In [1]: import numpy as np

In [2]: np.set_printoptions(precision=1, suppress=True, linewidth=160, floatmode="fixed")

In [3]: A = np.array([[9, 9, 0, 0], [-1, -5, 0, 0], [18, 18, 9, 9], [-2, -10, -1, -5]])

In [4]: out = np.array([[2, 3, 0], [1, 3, 2]])

In [5]: C = np.kron(out, A)

In [6]: np.round(np.linalg.norm(C, 2), 1), np.round(np.linalg.norm(out, 2) * np.linalg.norm(A, 2), 1)
Out[6]: (np.float64(160.7), np.float64(160.7))

In [7]: C
Out[7]: 
array([[ 18,  18,   0,   0,  27,  27,   0,   0,   0,   0,   0,   0],
       [ -2, -10,   0,   0,  -3, -15,   0,   0,   0,   0,   0,   0],
       [ 36,  36,  18,  18,  54,  54,  27,  27,   0,   0,   0,   0],
       [ -4, -20,  -2, -10,  -6, -30,  -3, -15,   0,   0,   0,   0],
       [  9,   9,   0,   0,  27,  27,   0,   0,  18,  18,   0,   0],
       [ -1,  -5,   0,   0,  -3, -15,   0,   0,  -2, -10,   0,   0],
       [ 18,  18,   9,   9,  54,  54,  27,  27,  36,  36,  18,  18],
       [ -2, -10,  -1,  -5,  -6, -30,  -3, -15,  -4, -20,  -2, -10]])

In [8]: x = np.array([-1, 2, -2, 1])

In [9]: rhs = A @ x

In [10]: rhs
Out[10]: array([  9,  -9,   9, -21])

In [11]: np.linalg.solve(A, rhs + A[:, 0])
Out[11]: array([ 0.0,  2.0, -2.0,  1.0])

In [12]: np.round(np.linalg.solve(A, A[:, 2]), 1) + 0
Out[12]: array([0.0, 0.0, 1.0, 0.0])

In [13]: np.linalg.solve(A.T, A[2])
Out[13]: array([ 0.0, -0.0,  1.0, -0.0])

In [14]: w, vecs = np.linalg.eig(A)

In [15]: np.sort(np.linalg.eigvals(np.linalg.inv(A)))
Out[15]: array([-0.2, -0.2,  0.1,  0.1])

In [16]: np.sort(np.linalg.eigvals(A.T))
Out[16]: array([-4.3, -4.3,  8.3,  8.3])

In [17]: O, vecs = np.linalg.qr(A[:, :2])[0], np.linalg.qr(A[:, 2:])[0]

In [18]: sv = np.linalg.svd(O.T @ vecs, compute_uv=False)

In [19]: sv
Out[19]: array([0.9, 0.9])

In [20]: np.linalg.matrix_power(A, 3)
Out[20]: 
array([[ 612,  468,    0,    0],
       [ -52, -116,    0,    0],
       [3672, 2808,  612,  468],
       [-312, -696,  -52, -116]])

In [21]: np.allclose(A @ A.T, A.T @ A)
Out[21]: False

In [22]: np.sort(np.abs(np.linalg.eigvals(A)))
Out[22]: array([4.3, 4.3, 8.3, 8.3])

In [23]: np.allclose(A, A.T)
Out[23]: False

In [24]: X = np.load("x.npy")

In [25]: X
Out[25]: 
array([[ 0,  0,  1, -1, -1,  0,  0,  0, -1],
       [ 0,  0,  1, -2, -2,  1,  2,  2,  0],
       [-1, -1,  0,  0, -1,  0,  1,  1,  0],
       [ 1,  2,  0,  0, -1,  2,  0,  0,  1],
       [ 1,  2,  1,  1,  0, -1,  0,  2,  1],
       [ 0, -1,  0, -2,  1,  0,  1, -2,  2],
       [ 0, -2, -1,  0,  0, -1,  0, -1, -2],
       [ 0, -2, -1,  0, -2,  2,  1,  0, -2],
       [ 1,  0,  0, -1, -1, -2,  2,  2,  0]])

In [26]: x = np.array([-3, 1, 5, 0, -4, 2, -5, -5, 2])

In [27]: round(np.linalg.det(X), 1)
Out[27]: np.float64(0.0)

In [28]: x @ X @ x
Out[28]: np.int64(0)

In [29]: O = np.linalg.solve(np.eye(9) - X, np.eye(9) + X)

In [30]: round(float(np.linalg.det(O)), 1)
Out[30]: 1.0

In [31]: W0 = np.loadtxt("test4.csv", delimiter=",")

In [32]: W0
Out[32]: 
array([[-0.3, -0.1,  0.5],
       [-0.1, -1.0, -0.1],
       [ 0.5, -0.1, -0.7]])

In [33]: rank = np.linalg.matrix_rank(W0)

In [34]: rank
Out[34]: np.int64(2)

In [35]: null = np.linalg.svd(W0)[2][rank:].T

In [36]: [int(np.linalg.matrix_rank(W0[:i])) for i in range(1, len(W0) + 1)]
Out[36]: [1, 2, 2]

In [37]: np.round(null @ null.T, 1) + 0
Out[37]: 
array([[ 0.7, -0.1,  0.5],
       [-0.1,  0.0, -0.1],
       [ 0.5, -0.1,  0.3]])

In [38]: np.allclose(W0 @ null, 0)
Out[38]: True

In [39]: M = -1 * np.eye(3) + np.eye(3, k=1)

In [40]: M
Out[40]: 
array([[-1.0,  1.0,  0.0],
       [ 0.0, -1.0,  1.0],
       [ 0.0,  0.0, -1.0]])

In [41]: rng = np.random.default_rng(33)

In [42]: labels = rng.permutation(3)

In [43]: labels
Out[43]: array([0, 1, 2])

In [44]: out = M[labels][:, labels]

In [45]: out
Out[45]: 
array([[-1.0,  1.0,  0.0],
       [ 0.0, -1.0,  1.0],
       [ 0.0,  0.0, -1.0]])

In [46]: np.diag(out)
Out[46]: array([-1.0, -1.0, -1.0])

In [47]: np.allclose(out, M)
Out[47]: True

In [48]: F = np.load("sample15.npy")

In [49]: F
Out[49]: 
array([[ 0,  4,  0,  4,  2],
       [ 0,  1,  0,  4,  2],
       [ 0,  5,  0, 10,  2],
       [ 0,  0,  0,  0,  2],
       [ 0, 11,  3,  2,  2],
       [ 0,  0,  0,  0,  2],
       [ 0,  1,  0,  1,  2],
       [ 0, 10,  0, 10,  2],
       [ 0,  7,  0,  0,  2],
       [ 0,  0,  0,  0,  2],
       [ 0,  8,  0,  9,  2],
       [ 0, 15,  4,  3,  2],
       [ 0,  0,  0,  0,  2],
       [ 0,  0,  0,  1,  2],
       [ 0,  9,  2,  7,  2],
       [ 0, 13,  2,  3,  2],
       [ 0,  5,  0,  2,  2],
       [ 0,  3,  0,  8,  2],
       [ 0,  4,  0,  0,  2],
       [ 0,  7,  0,  0,  2],
       [ 0,  9,  0,  0,  2],
       [ 0,  8,  1,  3,  2],
       [ 0,  0,  0,  0,  2],
       [ 0,  1,  0,  1,  2],
       [ 0, 10,  3,  3,  2],
       [ 0, 11,  3,  0,  2]])

In [50]: left, sv, Vh = np.linalg.svd(F)

In [51]: np.argmax(sv[:-1] / (sv[1:] + 1e-6)) + 1
Out[51]: np.int64(4)

In [52]: out = left[:, :4] @ np.diag(sv[:4]) @ Vh[:4]

In [53]: out.round(1) + 0
Out[53]: 
array([[ 0.0,  4.0,  0.0,  4.0,  2.0],
       [ 0.0,  1.0,  0.0,  4.0,  2.0],
       [ 0.0,  5.0,  0.0, 10.0,  2.0],
       [ 0.0,  0.0,  0.0,  0.0,  2.0],
       [ 0.0, 11.0,  3.0,  2.0,  2.0],
       [ 0.0,  0.0,  0.0,  0.0,  2.0],
       [ 0.0,  1.0,  0.0,  1.0,  2.0],
       [ 0.0, 10.0,  0.0, 10.0,  2.0],
       [ 0.0,  7.0,  0.0,  0.0,  2.0],
       [ 0.0,  0.0,  0.0,  0.0,  2.0],
       [ 0.0,  8.0,  0.0,  9.0,  2.0],
       [ 0.0, 15.0,  4.0,  3.0,  2.0],
       [ 0.0,  0.0,  0.0,  0.0,  2.0],
       [ 0.0,  0.0,  0.0,  1.0,  2.0],
       [ 0.0,  9.0,  2.0,  7.0,  2.0],
       [ 0.0, 13.0,  2.0,  3.0,  2.0],
       [ 0.0,  5.0,  0.0,  2.0,  2.0],
       [ 0.0,  3.0,  0.0,  8.0,  2.0],
       [ 0.0,  4.0,  0.0,  0.0,  2.0],
       [ 0.0,  7.0,  0.0,  0.0,  2.0],
       [ 0.0,  9.0,  0.0,  0.0,  2.0],
       [ 0.0,  8.0,  1.0,  3.0,  2.0],
       [ 0.0,  0.0,  0.0,  0.0,  2.0],
       [ 0.0,  1.0,  0.0,  1.0,  2.0],
       [ 0.0, 10.0,  3.0,  3.0,  2.0],
       [ 0.0, 11.0,  3.0,  0.0,  2.0]])

In [54]: np.linalg.matrix_rank(F, rtol=0.05)
Out[54]: np.int64(4)

In [55]: np.round(np.linalg.norm(F - out, 2), 1), sv[4]
Out[55]: (np.float64(0.0), np.float64(0.0))

In [56]: round(float(np.abs(F - out).max()), 1)
Out[56]: 0.0
